$ python3 -q
>>> import numpy as np
>>> from numpy import linalg as LA
>>> np.set_printoptions(precision=3, suppress=True, linewidth=100)
>>> def rnd(a):
...     return np.round(a, 3) + 0
... 
>>> W2 = np.array([[0, 0, 2, 2], [2, 2, 0, 2]])
>>> rng = np.random.default_rng(333)
>>> W0 = rng.normal(size=(29, 2)) @ W2 + np.array([-2, -7, -2, -9])
>>> rnd(W0)
array([[  2.33 ,  -2.67 ,  -3.905,  -6.575],
       [  0.159,  -4.841,  -3.43 ,  -8.271],
       [ -1.512,  -6.512,  -0.976,  -7.488],
       [  0.133,  -4.867,  -3.156,  -8.023],
       [ -6.015, -11.015,  -4.341, -15.356],
       [ -0.58 ,  -5.58 ,  -4.394,  -9.975],
       [  0.53 ,  -4.47 ,  -3.532,  -8.003],
       [ -0.452,  -5.452,  -1.152,  -6.603],
       [ -2.022,  -7.022,   1.094,  -5.928],
       [ -2.652,  -7.652,  -0.632,  -8.284],
       [  0.894,  -4.106,  -2.368,  -6.474],
       [ -0.223,  -5.223,   0.905,  -4.318],
       [ -1.868,  -6.868,  -1.553,  -8.421],
       [ -4.405,  -9.405,   1.035,  -8.371],
       [ -2.527,  -7.527,  -2.754, -10.281],
       [  2.117,  -2.883,  -1.777,  -4.66 ],
       [ -4.144,  -9.144,  -4.133, -13.278],
       [ -3.15 ,  -8.15 ,  -0.038,  -8.187],
       [ -3.423,  -8.423,  -5.816, -14.239],
       [  2.323,  -2.677,   0.531,  -2.146],
       [ -4.898,  -9.898,  -0.035,  -9.933],
       [  0.579,  -4.421,   2.349,  -2.072],
       [ -5.529, -10.529,  -0.529, -11.057],
       [ -6.009, -11.009,  -0.681, -11.69 ],
       [ -0.313,  -5.313,  -1.391,  -6.704],
       [ -4.292,  -9.292,  -0.875, -10.166],
       [  0.075,  -4.925,  -0.876,  -5.801],
       [ -2.298,  -7.298,  -4.466, -11.765],
       [ -2.229,  -7.229,  -3.814, -11.043]])
>>> # looks like rank 3
>>> z = W0[:, 1] > np.median(W0[:, 1])
>>> r0 = W0[z].mean(axis=0) - W0[~z].mean(axis=0)
>>> rnd((((W0 - W0.mean(axis=0)) @ r0 > 0) == z).mean())
np.float64(0.966)
>>> z.astype(int)
array([1, 1, 1, 1, 0, 1, 1, 1, 0, 0, 1, 1, 0, 0, 0, 1, 0, 0, 0, 1, 0, 1, 0, 0, 1, 0, 1, 0, 0])
>>> np.argsort(-np.abs(r0).round(6), kind="stable")
array([3, 0, 1, 2])
>>> rnd(r0)
array([4.13 , 4.13 , 0.181, 4.311])
>>> np.unique(W0.round(6), axis=0).shape
(29, 4)
>>> LA.lstsq(W0[:-1].T, W0[-1])[2]
np.int32(3)
>>> np.abs(np.diag(LA.qr(W0)[1])) > 1e-9
array([ True,  True,  True, False])
>>> np.argsort(-LA.norm(W0, axis=0).round(6), kind="stable")[:3]
array([3, 1, 0])
>>> LA.cond(W0) > 100
np.True_
>>> w1 = np.array([[1, 1, 1], [1, 2, 3], [-2, 1, -3], [-2, 0, -1]])
>>> c = np.array([5, -5, -3])
>>> hid = np.maximum(W0 @ w1 + c, 0)
>>> print(rnd((hid > 0).mean(axis=0)))
[1.    0.    0.207]
>>> print((hid > 0).astype(int))
[[1 0 1]
 [1 0 1]
 [1 0 0]
 [1 0 1]
 [1 0 0]
 [1 0 1]
 [1 0 1]
 [1 0 0]
 [1 0 0]
 [1 0 0]
 [1 0 0]
 [1 0 0]
 [1 0 0]
 [1 0 0]
 [1 0 0]
 [1 0 1]
 [1 0 0]
 [1 0 0]
 [1 0 0]
 [1 0 0]
 [1 0 0]
 [1 0 0]
 [1 0 0]
 [1 0 0]
 [1 0 0]
 [1 0 0]
 [1 0 0]
 [1 0 0]
 [1 0 0]]
>>> LA.matrix_rank(hid)
np.int64(2)
>>> W2 = np.array([[8, 8], [-5, 0], [7, -9]])
>>> w1 @ W2
array([[ 10,  -1],
       [ 19, -19],
       [-42,  11],
       [-23,  -7]])
>>> Xc = W0 - W0.mean(axis=1)
Traceback (most recent call last):
  File "<python-input-28>", line 1, in <module>
    Xc = W0 - W0.mean(axis=1)
         ~~~^~~~~~~~~~~~~~~~~
ValueError: operands could not be broadcast together with shapes (29,4) (29,) 
>>> Xc = W0 - W0.mean(axis=0)
>>> Uu, sig, VT = LA.svd(Xc, full_matrices=False)
>>> rnd(Xc.mean(axis=0))
array([0., 0., 0., 0.])
>>> np.abs(Uu[:, 0]).argmax()
np.int64(4)
>>> np.abs(VT[0]).argmax()
np.int64(3)
>>> LA.matrix_rank(Xc)
np.int64(2)
>>> rnd(sig ** 2 / (sig ** 2).sum())
array([0.765, 0.235, 0.   , 0.   ])
>>> data = np.array([[2, 0, 2, 2, 2],
...     [-1, -2, 1, -2, 0],
...     [-1, -1, 0, 0, -2],
...     [-2, 1, 0, 2, 1]]) * (rng.random((4, 5)) < 0.3)
>>> data
array([[ 2,  0,  0,  0,  0],
       [ 0, -2,  0,  0,  0],
       [ 0,  0,  0,  0,  0],
       [ 0,  0,  0,  2,  0]])
>>> np.argsort(-LA.norm(data, axis=0).round(6), kind="stable")[:3]
array([0, 1, 3])
>>> LA.matrix_rank(data, rtol=0.1)
np.int64(3)
>>> K = np.load("arr.npy")
>>> K
array([[ 3.372, -0.005,  3.691],
       [ 4.203, -2.185,  1.601],
       [ 1.644, -0.929, -4.63 ],
       [-2.42 ,  1.608,  4.069],
       [-1.761, -4.616,  0.768],
       [ 4.869,  0.632,  0.943],
       [ 4.52 ,  0.139,  2.134],
       [-0.698,  4.248, -2.544],
       [ 3.03 , -3.231,  2.319],
       [ 1.4  ,  3.451,  3.336],
       [-2.445, -4.099, -1.49 ],
       [-4.41 , -2.286,  0.571],
       [-2.676,  3.673, -2.085],
       [ 2.212,  3.619, -2.648],
       [ 3.991,  2.394, -1.828],
       [-1.619,  2.558, -3.98 ],
       [ 3.767,  1.069, -3.109],
       [-1.451, -4.762, -0.469],
       [-2.664,  2.12 , -3.662],
       [ 3.744, -3.13 , -1.089]])
>>> gram = np.cov(K, rowvar=False)
>>> print(np.argsort(-K.std(axis=0).round(6), kind="stable"))
[0 1 2]
>>> rnd(gram)
array([[ 9.269,  0.333,  1.55 ],
       [ 0.333,  8.913, -1.813],
       [ 1.55 , -1.813,  7.236]])
>>> rnd(np.corrcoef(K.T))
array([[ 1.   ,  0.037,  0.189],
       [ 0.037,  1.   , -0.226],
       [ 0.189, -0.226,  1.   ]])
>>> gram.shape
(3, 3)
>>> rnd(np.median(K, axis=0))
array([ 1.522,  0.386, -0.779])
>>> rnd(LA.eigvalsh(gram)[::-1])
array([10.494,  9.44 ,  5.484])
>>> rnd(np.polyfit(K[:, 0], K[:, 1], 1))
array([ 0.036, -0.016])
